In [1]: import numpy as np

In [2]: np.set_printoptions(precision=1, suppress=True, linewidth=160)

In [3]: cent = np.array([[-0.8, -0.6, 1.2, -0.8]])

In [4]: rng = np.random.default_rng(4903)

In [5]: m1 = np.array([[5], [1], [2], [9], [1], [5], [3], [0], [5], [6], [6], [4], [1]]) @ cent + 0.3 * rng.normal(size=(13, 4))

In [6]: m1.round(1) + 0
Out[6]: 
array([[-4.3, -3. ,  6.4, -4.4],
       [-0.4,  0. ,  1.6, -1. ],
       [-1.6, -1.2,  2.4, -2. ],
       [-6.9, -5.1, 11.2, -7. ],
       [-0.9, -0.4,  1.1, -0.5],
       [-4.5, -2.9,  5.2, -4.3],
       [-2.4, -1.3,  3.4, -2.2],
       [-0.1,  0.3,  0.7, -0.2],
       [-4.2, -2.6,  6.2, -4.6],
       [-4.5, -3.8,  6.9, -5. ],
       [-4. , -3.4,  7.3, -4.9],
       [-3.3, -2.4,  4.8, -3.1],
       [-1.2, -0.6,  1.3, -1.2]])

In [7]: np.round(np.linalg.norm(m1, 1), 1), round(float(np.linalg.norm(m1, np.inf)), 1)
Out[7]: (np.float64(58.6), 30.1)

In [8]: round(float(np.linalg.norm(m1[0] - m1[6])), 1)
Out[8]: 4.4

In [9]: np.linalg.norm(m1, axis=1)
Out[9]: array([ 9.3,  2. ,  3.7, 15.7,  1.6,  8.7,  4.9,  0.8,  9.2, 10.4, 10.3,  7. ,  2.2])

In [10]: round(float(np.linalg.norm(m1, 2)), 1)
Out[10]: 28.3

In [11]: round(m1[0] @ m1[6], 1)
Out[11]: np.float64(45.4)

In [12]: np.linalg.norm(m1, axis=0)
Out[12]: array([12.7,  9.3, 19.5, 13.3])

In [13]: np.round(np.linalg.norm(m1) ** 2 / np.linalg.norm(m1, 2) ** 2, 1)
Out[13]: np.float64(1.0)

In [14]: labels = m1[:, 3] > np.median(m1[:, 3])

In [15]: f = m1[labels].mean(axis=0) - m1[~labels].mean(axis=0)

In [16]: ((m1 - m1.mean(axis=0)) @ f > 0).astype(int)
Out[16]: array([0, 1, 1, 0, 1, 0, 1, 1, 0, 0, 0, 0, 1])

In [17]: B = np.c_[m1[:, :2] @ np.array([[5, 0], [2, 1]]), np.array([0, 1, 0, 0, 1, 1, 1, 1, 0, 0, 2, 1, 2])]

In [18]: B.round(1) + 0
Out[18]: 
array([[-27.4,  -3. ,   0. ],
       [ -1.9,   0. ,   1. ],
       [-10.2,  -1.2,   0. ],
       [-44.7,  -5.1,   0. ],
       [ -5.3,  -0.4,   1. ],
       [-28.6,  -2.9,   1. ],
       [-14.7,  -1.3,   1. ],
       [  0.1,   0.3,   1. ],
       [-26.1,  -2.6,   0. ],
       [-30.3,  -3.8,   0. ],
       [-26.9,  -3.4,   2. ],
       [-21.3,  -2.4,   1. ],
       [ -7.3,  -0.6,   2. ]])

In [19]: np.linalg.matrix_rank(np.c_[m1, B])
Out[19]: np.int64(5)

In [20]: np.round(np.linalg.norm(B - m1 @ np.linalg.lstsq(m1, B)[0], axis=0), 1) + 0
Out[20]: array([0., 0., 3.])
